% python3 -q
>>> import numpy as np
>>> np.set_printoptions(suppress=True, linewidth=120)
>>> def tidy(a):
...     return np.round(a, 2) + 0
... 
>>> feats = np.load("block10.npy")
>>> feats
array([[-2, -2, -2, -2],
       [-2, -4, -4, -4],
       [-2, -4, -6, -6],
       [-2, -4, -6, -8]])
>>> tidy(np.linalg.norm(feats))
np.float64(16.73)
>>> np.linalg.matrix_rank(feats)
np.int64(4)
>>> np.diff(feats, axis=0)
array([[ 0, -2, -2, -2],
       [ 0,  0, -2, -2],
       [ 0,  0,  0, -2]])
>>> print(feats.shape)
(4, 4)
>>> print(feats - feats[0])
[[ 0  0  0  0]
 [ 0 -2 -2 -2]
 [ 0 -2 -4 -4]
 [ 0 -2 -4 -6]]
>>> w, vecs = np.linalg.eigh(feats)
>>> vec = np.array([0, 1, -5, 0])
>>> print(vec @ feats @ vec)
-114
>>> print(vecs * np.maximum(w, 0) @ vecs.T)
[[0. 0. 0. 0.]
 [0. 0. 0. 0.]
 [0. 0. 0. 0.]
 [0. 0. 0. 0.]]
>>> tidy(vec @ feats @ vec / (vec @ vec)), tidy(w[0]), tidy(w[-1])
(np.float64(-4.38), np.float64(-16.58), np.float64(-0.57))
>>> arr = np.load("x.npy")
>>> tidy(arr)
array([[0.29, 0.29, 0.43],
       [0.43, 0.14, 0.43],
       [0.25, 0.25, 0.5 ]])
>>> w, vecs = np.linalg.eig(arr)
>>> tidy(np.sort(np.linalg.eigvals(np.linalg.inv(arr))))
array([-7.,  1., 14.])
>>> tidy(arr @ vecs[:, 0] - w[0] * vecs[:, 0])
array([0., 0., 0.])
>>> def softmax(z):
...     e = np.exp(z - z.max(axis=-1, keepdims=True))
...     return e / e.sum(axis=-1, keepdims=True)
... 
>>> tidy(softmax(arr[2]))
array([0.3 , 0.3 , 0.39])
>>> tidy(softmax(10 * arr[2]))
array([0.07, 0.07, 0.86])
>>> tidy(softmax(arr).sum(axis=1))
array([1., 1., 1.])
>>> scores = arr @ arr.T / np.sqrt(3)
>>> tidy(softmax(scores))
array([[0.33, 0.33, 0.33],
       [0.33, 0.34, 0.33],
       [0.33, 0.33, 0.34]])
>>> softmax(scores).round(6).argmax(axis=1)
array([2, 1, 2])
>>> tidy(softmax(scores + np.triu(np.full(scores.shape, -np.inf), 1)))
array([[1.  , 0.  , 0.  ],
       [0.49, 0.51, 0.  ],
       [0.33, 0.33, 0.34]])
>>> W0 = np.loadtxt("arr.csv", delimiter=",")
>>> W0
array([[0., 0., 0., 1.],
       [0., 0., 1., 0.],
       [1., 0., 0., 0.],
       [0., 1., 0., 0.]])
>>> vec = np.array([0, 2, -1, 0])
>>> np.linalg.norm(W0 @ vec) <= np.linalg.norm(W0, 2) * np.linalg.norm(vec) + 1e-9
np.True_
>>> print(W0 @ (2 * vec))
[ 0. -2.  0.  4.]
>>> print(W0 @ np.ones(4))
[1. 1. 1. 1.]
>>> W0.sum(axis=1)
array([1., 1., 1., 1.])
>>> p = np.eye(4)[0]
>>> for _ in range(5):
...     p = p @ W0
...     print(p.round(2))
... 
[0. 0. 0. 1.]
[0. 1. 0. 0.]
[0. 0. 1. 0.]
[1. 0. 0. 0.]
[0. 0. 0. 1.]
>>> vec = np.array([-2, -2, 2, -2])
>>> y = W0 @ vec
>>> c, lr = np.zeros(4), 1 / np.linalg.norm(W0, 2) ** 2
>>> for i in range(10):
...     c -= lr * W0.T @ (W0 @ c - y)
...     if i % 2 == 0: print(i, round(np.linalg.norm(W0 @ c - y), 2))
... 
0 0.0
2 0.0
4 0.0
6 0.0
8 0.0
>>> print(tidy(np.linalg.cond(W0)))
1.0
>>> A = np.array([[0, -2, 6], [2, -2, 6], [1, 1, -3], [2, -1, 3]])
>>> A
array([[ 0, -2,  6],
       [ 2, -2,  6],
       [ 1,  1, -3],
       [ 2, -1,  3]])
>>> np.linalg.lstsq(A[:-1].T, A[-1])[2]
np.int32(2)
>>> A.mean(axis=0)
array([ 1.25, -1.  ,  3.  ])
>>> print(A.sum(axis=1))
[ 4  6 -1  4]
>>> tidy(np.linalg.svd(A, compute_uv=False))
array([10.13,  2.52,  0.  ])
>>> tidy(np.linalg.norm(A))
np.float64(10.44)
>>> A.shape
(4, 3)
>>> left, s, vt = np.linalg.svd(A)
>>> vecs = vt[:(s > 1e-8).sum()]
>>> rng = np.random.default_rng(90)
>>> vec = A[1] + 5 * A[0] + rng.integers(2) * np.eye(3)[0]
>>> print(vec)
[  3. -12.  36.]
>>> tidy(np.linalg.norm(vec - vecs.T @ vecs @ vec))
np.float64(0.0)
>>> tidy(vecs.T @ vecs)
array([[ 1. ,  0. ,  0. ],
       [ 0. ,  0.1, -0.3],
       [ 0. , -0.3,  0.9]])
>>> np.linalg.cond(A) > 100
np.True_
>>> M = np.loadtxt("mat.csv", delimiter=",")
>>> M
array([[-0.65,  1.35,  0.35],
       [-4.14, -2.14, -3.14],
       [-1.76,  0.24, -0.76],
       [ 2.76,  4.76,  3.76],
       [ 0.48,  2.48,  1.48],
       [ 2.09,  4.09,  3.09],
       [-0.15,  1.85,  0.85],
       [ 1.89,  3.89,  2.89],
       [-0.49,  1.51,  0.51],
       [-2.71, -0.71, -1.71],
       [-0.39,  1.61,  0.61],
       [ 3.8 ,  5.8 ,  4.8 ],
       [ 0.27,  2.27,  1.27],
       [-4.37, -2.37, -3.37],
       [-2.76, -0.76, -1.76],
       [-0.65,  1.35,  0.35],
       [-0.5 ,  1.5 ,  0.5 ],
       [-3.42, -1.42, -2.42],
       [ 2.79,  4.79,  3.79],
       [-3.84, -1.84, -2.84],
       [ 0.21,  2.21,  1.21],
       [-2.66, -0.66, -1.66]])
>>> np.argsort(-np.linalg.norm(M, axis=0).round(6), kind="stable")[:3]
array([1, 0, 2])
>>> tidy(M @ np.linalg.pinv(M) @ M)
array([[-0.65,  1.35,  0.35],
       [-4.14, -2.14, -3.14],
       [-1.76,  0.24, -0.76],
       [ 2.76,  4.76,  3.76],
       [ 0.48,  2.48,  1.48],
       [ 2.09,  4.09,  3.09],
       [-0.15,  1.85,  0.85],
       [ 1.89,  3.89,  2.89],
       [-0.49,  1.51,  0.51],
       [-2.71, -0.71, -1.71],
       [-0.39,  1.61,  0.61],
       [ 3.8 ,  5.8 ,  4.8 ],
       [ 0.27,  2.27,  1.27],
       [-4.37, -2.37, -3.37],
       [-2.76, -0.76, -1.76],
       [-0.65,  1.35,  0.35],
       [-0.5 ,  1.5 ,  0.5 ],
       [-3.42, -1.42, -2.42],
       [ 2.79,  4.79,  3.79],
       [-3.84, -1.84, -2.84],
       [ 0.21,  2.21,  1.21],
       [-2.66, -0.66, -1.66]])
>>> tidy(np.trace(np.linalg.pinv(M) @ M))
np.float64(2.0)
>>> Ac = M - M.mean(axis=0)
>>> left, s, vt = np.linalg.svd(Ac, full_matrices=False)
>>> tidy((s ** 2).sum() ** 2 / (s ** 4).sum())
np.float64(1.0)
>>> np.abs(left[:, 0]).argmax()
np.int64(11)
>>> tidy(Ac.mean(axis=0))
array([0., 0., 0.])
>>> tidy(s ** 2 / (s ** 2).sum())
array([1., 0., 0.])
>>> tidy(np.linalg.det(arr[::-1]))
np.float64(0.01)
>>> tidy(np.poly(arr))
array([ 1.  , -0.93, -0.08,  0.01])
>>> tidy(np.linalg.det(arr.T))
np.float64(-0.01)
>>> tidy(np.kron(np.eye(2, dtype=int), arr))
array([[0.29, 0.29, 0.43, 0.  , 0.  , 0.  ],
       [0.43, 0.14, 0.43, 0.  , 0.  , 0.  ],
       [0.25, 0.25, 0.5 , 0.  , 0.  , 0.  ],
       [0.  , 0.  , 0.  , 0.29, 0.29, 0.43],
       [0.  , 0.  , 0.  , 0.43, 0.14, 0.43],
       [0.  , 0.  , 0.  , 0.25, 0.25, 0.5 ]])
>>> tidy(np.linalg.eigvals(arr))
array([ 1.  ,  0.07, -0.14])
>>> J = np.load("data.npy")
>>> J
array([[-1, -2, -2, -1],
       [-2, -2,  1,  2],
       [-3,  1, -3,  1],
       [ 0,  1,  1, -1]])
>>> w, vecs = np.linalg.eig(J)
>>> tidy(np.prod(w))
np.float64(-57.0)
>>> tidy(J @ vecs[:, 0] - w[0] * vecs[:, 0])
array([0., 0., 0., 0.])
>>> tidy(w)
array([ 2.56, -1.37, -4.82, -3.36])
>>> th = np.radians(120)
>>> r_ = np.eye(4)
>>> r_[3, 3] = r_[1, 1] = np.cos(th)
>>> r_[3, 1], r_[1, 3] = -np.sin(th), np.sin(th)
>>> tidy(r_)
array([[ 1.  ,  0.  ,  0.  ,  0.  ],
       [ 0.  , -0.5 ,  0.  ,  0.87],
       [ 0.  ,  0.  ,  1.  ,  0.  ],
       [ 0.  , -0.87,  0.  , -0.5 ]])
>>> M2 = J @ r_.T
>>> np.allclose(J @ J.T, M2 @ M2.T)
True
>>> tidy(np.abs(M2 - J).max(axis=0))
array([0.  , 4.73, 0.  , 3.23])
>>> np.allclose(np.linalg.norm(J, axis=1), np.linalg.norm(M2, axis=1))
True
>>> tidy(np.linalg.svd(J, compute_uv=False)), tidy(np.linalg.svd(M2, compute_uv=False))
(array([5.  , 3.49, 2.71, 1.2 ]), array([5.  , 3.49, 2.71, 1.2 ]))
>>> tidy(np.linalg.det(r_)), tidy(np.trace(r_))
(np.float64(1.0), np.float64(1.0))
>>> t3 = np.stack([J, -3 * J, J[::-1]])
>>> (t3 @ J.T).shape
(3, 4, 4)
>>> t3.shape
(3, 4, 4)
>>> t3.sum(axis=0)
array([[ 2,  5,  5,  1],
       [ 1,  5, -5, -3],
       [ 4, -4,  7,  0],
       [-1, -4, -4,  1]])
>>> np.einsum("bij,cij->bc", t3, t3)
array([[  46, -138,    0],
       [-138,  414,    0],
       [   0,    0,   46]])
>>> tidy(np.linalg.det(t3))
array([  -57., -4617.,   -57.])
>>> tidy(np.linalg.norm(t3, axis=(1, 2)))
array([ 6.78, 20.35,  6.78])
>>> X = np.load("case7.npy")
>>> X
array([[-8.75, 10.38, -5.4 ],
       [-1.43,  0.28,  0.01],
       [-1.68, -5.01, -7.39],
       [-1.54,  4.79,  5.93],
       [ 4.56,  3.39,  2.94],
       [ 7.82, -3.59, -3.55],
       [-3.97, -4.47,  0.43],
       [-6.54,  1.19,  2.48],
       [-3.13,  3.47,  3.09],
       [-1.11,  2.94,  2.61],
       [-5.42, -3.77, -3.7 ],
       [-0.01,  0.77,  3.34],
       [ 0.38, -7.58, -2.47],
       [10.74,  8.53,  3.95],
       [ 4.3 ,  2.48,  0.11],
       [ 6.16,  1.67,  1.21],
       [-3.26, -1.53, -8.35],
       [ 2.96, -5.28,  0.46]])
>>> w, vecs = np.linalg.eig(feats)
>>> tidy(np.sort(np.linalg.eigvals(feats @ feats)))
array([  0.32,   0.73,   4.  , 274.95])
